% ipython --no-banner

In [1]: import numpy as np

In [2]: import numpy.linalg as la

In [3]: np.set_printoptions(precision=1, suppress=True, linewidth=100)

In [4]: M = np.load("block3.npy")

In [5]: print(M)
[[ -6.4  17.9   6.8   4.8   6.8   0.3  -8.6]
 [ -1.3   0.4  10.8   4.7   4.5   4.1  11.5]
 [ 11.   -9.8  -3.4  -3.5  -7.5   9.6   6.1]
 [  8.1  -8.9   5.8  -0.3  -4.  -11.3  -6.9]
 [-10.3  11.3  -3.7   7.5  -9.  -18.2   3.8]
 [ -4.    9.2   3.6  -3.   -5.6   9.1 -14.4]
 [ -8.8   7.9  -4.   -3.   -5.9   8.1  10.8]
 [  5.   -0.1   3.5  11.4   1.3  -6.1   2.6]
 [ -2.9   0.1   5.2   6.5  -3.2  -0.4   2.6]
 [ -2.9 -18.1   5.6  -3.1  -6.7  -5.1  -6.9]
 [  2.   -5.7  11.5  -0.7  13.5  -6.   -3.6]
 [  5.7   2.3   4.3  -3.  -15.4  17.8  -6.5]
 [  2.3  -7.6   7.9  -9.   -2.2  -6.9   3.2]
 [  4.5  11.8 -12.7  15.2  -9.7   5.4  -2.9]
 [  5.3  -3.3   1.1   8.5  -4.5   1.1  -3.7]
 [ -6.4  -2.2  -8.2  11.5   0.6  -4.7  -8.8]
 [-16.1   0.4  -1.2  19.    9.4 -10.9  -7. ]
 [  4.3  -5.9   0.1  -5.2  -7.7   0.5  -7.1]
 [ -7.3  13.9  -6.1   0.    6.2  -1.9   6.2]
 [  1.4  -6.4   4.5   0.2   4.4 -20.4  -2.9]
 [ -9.6  -6.2  -0.6  -6.2   1.3  -8.1  -1.8]
 [ -2.3   6.4  -2.7   8.4  -0.2   0.5  -8.8]
 [  4.9  -2.1   8.2  -7.7   5.6  -7.7  -2.1]
 [ 10.2   5.8  -3.7  -3.8  -4.9   8.   -1.5]
 [ -3.5   4.3   0.4  10.7  -8.6   7.8  -3.7]
 [  6.   -1.6   4.4   1.   12.1   5.5  -1.1]
 [ -5.3  -0.8  -0.4   1.8   9.9  -0.9   3.2]
 [  3.2   0.8   0.1  -0.6   1.   -1.9   8.8]
 [  2.4  19.8  -9.4  -1.2  -6.6   3.5  -1.9]
 [  5.9 -10.4   2.2   1.4   1.1  -3.3  -9.8]
 [  3.9   5.2  -2.3 -10.8  -1.   -6.    2.8]
 [ -1.2 -11.3  -2.9   2.   -0.7   1.2  -0.5]
 [  1.1   2.    6.8 -17.2   1.1   8.4  11.2]
 [-13.5  -2.1  -8.4  -4.4  -0.8   8.3   0.7]]

In [6]: d = la.norm(M[:, None] - M[None], axis=-1)

In [7]: print((d + 1e9 * np.eye(34)).round(6).argmin(axis=1))
[21  8 23 29 18 21 33  8  7 29 22 23 22 24  8 21 15 29 26  3 31 15 12 17 21 26 27  8 23  3 27 29 30
  6]

In [8]: print(d[:5, :5])
[[ 0.  27.8 41.8 34.8 30.4]
 [27.8  0.  27.  29.5 34. ]
 [41.8 27.   0.  26.9 42.4]
 [34.8 29.5 26.9  0.  32.9]
 [30.4 34.  42.4 32.9  0. ]]

In [9]: print(la.matrix_rank(d ** 2))
9

In [10]: print(d.mean(axis=1).argmax())
16

In [11]: hat = M @ la.solve(M.T @ M, M.T)

In [12]: print(np.allclose(hat @ hat, hat))
True

In [13]: print(hat @ M[:, 6])
[ -8.6  11.5   6.1  -6.9   3.8 -14.4  10.8   2.6   2.6  -6.9  -3.6  -6.5   3.2  -2.9  -3.7  -8.8
  -7.   -7.1   6.2  -2.9  -1.8  -8.8  -2.1  -1.5  -3.7  -1.1   3.2   8.8  -1.9  -9.8   2.8  -0.5
  11.2   0.7]

In [14]: print(round(np.trace(hat), 1))
7.0

In [15]: print(np.diag(hat))
[0.4 0.3 0.2 0.2 0.5 0.3 0.2 0.2 0.1 0.3 0.2 0.3 0.1 0.3 0.1 0.2 0.3 0.1 0.2 0.2 0.2 0.1 0.1 0.1
 0.2 0.2 0.1 0.1 0.3 0.1 0.2 0.1 0.2 0.3]

In [16]: print(la.matrix_rank(np.eye(34) - hat))
27

In [17]: cent = M[[12, 10]].astype(float)

In [18]: for _ in range(4):
    ...:     lab = la.norm(M[:, None] - cent, axis=-1).argmin(axis=1)
    ...:     cent = np.array([M[lab == j].mean(axis=0) for j in range(2)])
    ...: 

In [19]: print(lab)
[1 1 0 1 0 0 0 1 0 1 1 0 1 0 0 1 1 0 0 1 1 0 1 0 0 1 1 0 0 1 0 1 0 0]

In [20]: print(np.bincount(lab))
[18 16]

In [21]: print(cent)
[[-0.1  4.4 -1.9  0.1 -4.6  3.3  0.1]
 [-0.8 -3.9  3.6  1.9  3.6 -5.  -2.5]]

In [22]: rng = np.random.default_rng(796)

In [23]: X = np.eye(3, dtype=int)[rng.permutation(3)]

In [24]: print(X)
[[0 0 1]
 [0 1 0]
 [1 0 0]]

In [25]: # rows sum to 1

In [26]: print(X.T @ X)
[[1 0 0]
 [0 1 0]
 [0 0 1]]

In [27]: print(X @ X.T)
[[1 0 0]
 [0 1 0]
 [0 0 1]]

In [28]: print(X[:, 1] @ X[:, 0])
0

In [29]: data = np.loadtxt("test13.csv", delimiter=",")

In [30]: print(data)
[[ -8.  -2.  12.   3.  10. -11.   3.   3.]
 [ -2.  10.   2.   1.  -5.  -1. -10.  13.]
 [ 12.   2.  -8.   3.  -7.  18. -10.   9.]
 [  3.   1.   3.   0.  -7.  12.  -8.   3.]
 [ 10.  -5.  -7.  -7.   8.   4.  10.  -8.]
 [-11.  -1.  18.  12.   4.  10.  -5.   1.]
 [  3. -10. -10.  -8.  10.  -5.  -4. -13.]
 [  3.  13.   9.   3.  -8.   1. -13. -12.]]

In [31]: evals, V = la.eigh(data)

In [32]: print(np.round(V.T @ V, 1) + 0)
[[1. 0. 0. 0. 0. 0. 0. 0.]
 [0. 1. 0. 0. 0. 0. 0. 0.]
 [0. 0. 1. 0. 0. 0. 0. 0.]
 [0. 0. 0. 1. 0. 0. 0. 0.]
 [0. 0. 0. 0. 1. 0. 0. 0.]
 [0. 0. 0. 0. 0. 1. 0. 0.]
 [0. 0. 0. 0. 0. 0. 1. 0.]
 [0. 0. 0. 0. 0. 0. 0. 1.]]

In [33]: print(np.unique(evals.round(6) + 0, return_counts=True)[1])
[1 1 1 1 1 1 1 1]

In [34]: print(evals)
[-36.3 -23.7 -13.8  -5.1   3.5   8.5  21.5  41.4]

In [35]: print(np.round(V @ np.diag(evals) @ V.T, 1) + 0)
[[ -8.  -2.  12.   3.  10. -11.   3.   3.]
 [ -2.  10.   2.   1.  -5.  -1. -10.  13.]
 [ 12.   2.  -8.   3.  -7.  18. -10.   9.]
 [  3.   1.   3.   0.  -7.  12.  -8.   3.]
 [ 10.  -5.  -7.  -7.   8.   4.  10.  -8.]
 [-11.  -1.  18.  12.   4.  10.  -5.   1.]
 [  3. -10. -10.  -8.  10.  -5.  -4. -13.]
 [  3.  13.   9.   3.  -8.   1. -13. -12.]]

In [36]: print(np.abs(V[:, -1]))
[0.1 0.4 0.4 0.3 0.4 0.4 0.5 0.3]

In [37]: B = la.inv(data)

In [38]: print(B.round(1) + 0)
[[ 0.1 -0.1  0.1  0.   0.  -0.1  0.   0. ]
 [-0.1  0.1  0.  -0.1  0.1  0.   0.   0. ]
 [ 0.1  0.   0.   0.1  0.   0.   0.   0. ]
 [ 0.  -0.1  0.1 -0.1 -0.1  0.   0.   0. ]
 [ 0.   0.1  0.  -0.1  0.1  0.   0.   0. ]
 [-0.1  0.   0.   0.   0.   0.1  0.   0. ]
 [ 0.   0.   0.   0.   0.   0.   0.   0. ]
 [ 0.   0.   0.   0.   0.   0.   0.   0. ]]

In [39]: print(np.round(la.inv(B), 1) + 0)
[[ -8.  -2.  12.   3.  10. -11.   3.   3.]
 [ -2.  10.   2.   1.  -5.  -1. -10.  13.]
 [ 12.   2.  -8.   3.  -7.  18. -10.   9.]
 [  3.   1.   3.   0.  -7.  12.  -8.   3.]
 [ 10.  -5.  -7.  -7.   8.   4.  10.  -8.]
 [-11.  -1.  18.  12.   4.  10.  -5.   1.]
 [  3. -10. -10.  -8.  10.  -5.  -4. -13.]
 [  3.  13.   9.   3.  -8.   1. -13. -12.]]

In [40]: print(round(float(la.cond(data)), 1))
11.9

In [41]: print(np.round(data @ B, 1) + 0)
[[1. 0. 0. 0. 0. 0. 0. 0.]
 [0. 1. 0. 0. 0. 0. 0. 0.]
 [0. 0. 1. 0. 0. 0. 0. 0.]
 [0. 0. 0. 1. 0. 0. 0. 0.]
 [0. 0. 0. 0. 1. 0. 0. 0.]
 [0. 0. 0. 0. 0. 1. 0. 0.]
 [0. 0. 0. 0. 0. 0. 1. 0.]
 [0. 0. 0. 0. 0. 0. 0. 1.]]

In [42]: evals, V = la.eigh(data)

In [43]: x0 = np.array([0, -2, 2, -2, 2, -2, 0, -2])

In [44]: print(x0 @ data @ x0)
80.0

In [45]: print(np.round(x0 @ data @ x0 / (x0 @ x0), 1), np.round(evals[0], 1), np.round(evals[-1], 1))
3.3 -36.3 41.4

In [46]: O, V = la.qr(data[:, :1])[0], la.qr(data[:, 1:])[0]

In [47]: s = la.svd(O.T @ V, compute_uv=False)

In [48]: print(np.round(la.norm(O @ O.T - V @ V.T, 2), 1))
1.0

In [49]: print(s)
[1.]

In [50]: print((s > 0.9).sum())
1

In [51]: B = np.array([[0, 1, 0, 1, -1, -3], [-3, -1, 0, 0, 2, -3]])

In [52]: feats = B.T @ B

In [53]: print(feats)
[[ 9  3  0  0 -6  9]
 [ 3  2  0  1 -3  0]
 [ 0  0  0  0  0  0]
 [ 0  1  0  1 -1 -3]
 [-6 -3  0 -1  5 -3]
 [ 9  0  0 -3 -3 18]]

In [54]: # symmetric

In [55]: B = feats + rng.integers(-2, 3, (6, 2)) @ rng.integers(-2, 3, (2, 6))

In [56]: print(B)
[[ 8  0 -3 -2 -8  9]
 [ 1 -1 -3  3 -1  3]
 [-1  0  0  4  4  3]
 [ 1  1  0 -3 -5 -6]
 [-7 -7 -4 -5  1 -4]
 [ 8 -2 -2 -3 -3 19]]

In [57]: print(la.matrix_rank(B - feats, tol=1e-8))
2

In [58]: print(B - feats)
[[-1 -3 -3 -2 -2  0]
 [-2 -3 -3  2  2  3]
 [-1  0  0  4  4  3]
 [ 1  0  0 -4 -4 -3]
 [-1 -4 -4 -4 -4 -1]
 [-1 -2 -2  0  0  1]]

In [59]: print(np.round(la.svd(B - feats, compute_uv=False), 1) + 0)
[12.   9.1  0.   0.   0.   0. ]

In [60]: print(np.abs(B - feats).sum(axis=1))
[11 15 12 12 18  6]

In [61]: W1 = np.array([[5, 9, 4, 1, 0],
    ...:     [9, 1, 8, 3, 2],
    ...:     [2, 6, 5, 0, 1],
    ...:     [0, 6, 9, 5, 6],
    ...:     [2, 0, 5, 5, 1],
    ...:     [1, 8, 4, 9, 8]])

In [62]: c = np.array([-5, -4, -5, 5, 5])

In [63]: H = np.maximum(feats @ W1 + c, 0)

In [64]: print(H)
[[ 64 152  61  74  77]
 [ 22  31  17   4  12]
 [  0   0   0   5   5]
 [  0   0   0   0   0]
 [  0   0   0   0   0]
 [ 52 203  61 146 128]]

In [65]: print(la.matrix_rank(H))
4

In [66]: print((H > 0).mean(axis=0))
[0.5 0.5 0.5 0.7 0.7]

In [67]: cent = np.array([[-1, -2, 0], [0, 0, -3], [-3, 0, 1], [-2, -1, 2], [-3, 1, -1]])

In [68]: print(W1 @ cent)
[[-19 -11 -21]
 [-45 -19   9]
 [-20  -3 -14]
 [-55   1  -5]
 [-30  -8  14]
 [-55  -3 -10]]

In [69]: print((H @ cent).round(6).argmax(axis=1))
[1 1 2 0 0 1]

In [70]: W0 = np.array([[2, 3, 0], [2, 3, 0], [0, 0, 0], [6, 9, 0]])

In [71]: # row 1 repeats row 0

In [72]: r = la.matrix_rank(W0)

In [73]: print(r)
1

In [74]: null = la.svd(W0)[2][r:].T

In [75]: print(la.matrix_rank(W0.T @ W0), la.matrix_rank(W0 @ W0.T))
1 1

In [76]: print([int(la.matrix_rank(np.delete(W0, i, axis=0))) for i in range(4)])
[1, 1, 1, 1]

In [77]: print([int(la.matrix_rank(W0[:i])) for i in range(1, len(W0) + 1)])
[1, 1, 1, 1]

In [78]: print(null.shape)
(3, 2)

In [79]: print(np.round(W0 @ null, 1) + 0)
[[0. 0.]
 [0. 0.]
 [0. 0.]
 [0. 0.]]

In [80]: print([int(la.matrix_rank(W0[:, :j + 1])) for j in range(3)])
[1, 1, 1]

In [81]: print(np.allclose(W0 @ null, 0))
True

In [82]: blk = np.stack([W0, 4 * W0, W0[::-1]])

In [83]: print(blk.shape)
(3, 4, 3)

In [84]: print(la.matrix_rank(blk))
[1 1 1]

In [85]: print(la.matrix_rank(W0, rtol=0.1))
1

In [86]: print(np.argsort(-la.norm(W0, axis=0).round(6), kind="stable")[:3])
[1 0 2]

In [87]: B = W0 + rng.integers(-2, 3, (4, 1)) @ rng.integers(-2, 3, (1, 3))

In [88]: print(B)
[[ 0  5 -2]
 [ 2  3  0]
 [ 0  0  0]
 [ 4 11 -2]]

In [89]: print(np.round(la.svd(B - W0, compute_uv=False), 1) + 0)
[4.9 0.  0. ]

In [90]: print(B - W0)
[[-2  2 -2]
 [ 0  0  0]
 [ 0  0  0]
 [-2  2 -2]]

In [91]: print(la.matrix_rank(B - W0, tol=1e-8))
1

In [92]: arr = np.load("w.npy")

In [93]: print(arr)
[[-1  0  0  3]
 [ 0  1  0  0]
 [ 0  0  0  0]
 [ 8  0  0  2]]

In [94]: print(np.round(arr @ la.pinv(arr) @ arr, 1) + 0)
[[-1.  0.  0.  3.]
 [ 0.  1.  0.  0.]
 [ 0.  0.  0.  0.]
 [ 8.  0.  0.  2.]]

In [95]: print(np.unique(arr.round(6), axis=0).shape)
(4, 4)

In [96]: print(np.round(np.trace(la.pinv(arr) @ arr), 1))
3.0

In [97]: print(la.lstsq(arr[:-1].T, arr[-1])[2])
2

In [98]: B = np.array([[0, 3, 2], [3, 0, 1], [0, 3, 1], [0, 1, 3]])

In [99]: print(la.matrix_rank(np.vstack([arr, B.T])))
4

In [100]: print(np.einsum("ij,ij->i", arr, arr))
[10  1  0 68]

In [101]: print(np.vstack([arr, B.T]).shape)
(7, 4)

In [102]: print(round(float(la.norm(arr)), 1))
8.9

In [103]: print(arr - arr[0])
[[ 0  0  0  0]
 [ 1  1  0 -3]
 [ 1  0  0 -3]
 [ 9  0  0 -1]]

In [104]: print(arr.mean(axis=0))
[1.8 0.2 0.  1.2]

In [105]: print(la.svd(arr, compute_uv=False))
[8.3 3.2 1.  0. ]

In [106]: left, s, vt = la.svd(arr)

In [107]: V = vt[:(s > 1e-8).sum()]

In [108]: x0 = arr[3] + -2 * arr[0] + rng.integers(2) * np.eye(4)[2]

In [109]: print(x0)
[10.  0.  1. -4.]

In [110]: print(np.round(la.norm(x0 - V.T @ V @ x0), 1))
1.0

In [111]: print(np.allclose(V.T @ V @ x0, x0))
False

In [112]: print(la.matrix_rank(np.vstack([arr, x0])))
4

In [113]: print(np.diag(V.T @ V))
[1. 1. 0. 1.]
